% ipython --no-banner

In [1]: import numpy as np

In [2]: np.set_printoptions(suppress=True, linewidth=120)

In [3]: feats = np.load("a.npy")

In [4]: feats
Out[4]: 
array([[ 3., -2.],
       [-2.,  1.]])

In [5]: w1 = np.array([[-4, -2, 4, 5], [3, -4, 0, 5]])

In [6]: beta = np.array([0, 1, 2, -2])

In [7]: act = np.maximum(feats @ w1 + beta, 0)

In [8]: print((act > 0).mean(axis=0))
[0.5 1.  0.5 0.5]

In [9]: (act > 0).astype(int)
Out[9]: 
array([[0, 1, 1, 1],
       [1, 1, 0, 0]])

In [10]: print(np.linalg.matrix_rank(act))
2

In [11]: cent = np.array([[-2, 3, 1], [3, 0, -1], [2, -3, 0], [2, 2, 2]])

In [12]: (act @ cent).round(6).argmax(axis=1)
Out[12]: array([0, 1])

In [13]: act @ cent
Out[13]: 
array([[ 43., -36.,   3.],
       [-19.,  33.,  10.]])

In [14]: r0, r1 = feats[0], feats[1]

In [15]: print(r0 @ r0)
13.0

In [16]: p = (r0 @ r1) / (r0 @ r0) * r0

In [17]: round(float(np.linalg.norm(r0 + r1) ** 2 + np.linalg.norm(r0 - r1) ** 2), 1)
Out[17]: 36.0

In [18]: np.outer(r0, r1)
Out[18]: 
array([[-6.,  3.],
       [ 4., -2.]])

In [19]: w, vecs = np.linalg.eigh(feats)

In [20]: vec = np.array([0, 0])

In [21]: print(np.round(vecs * np.maximum(w, 0) @ vecs.T, 1))
[[ 3.1 -1.9]
 [-1.9  1.2]]

In [22]: np.round(vecs * np.abs(w) @ vecs.T, 1)
Out[22]: 
array([[ 3.1, -1.8],
       [-1.8,  1.3]])
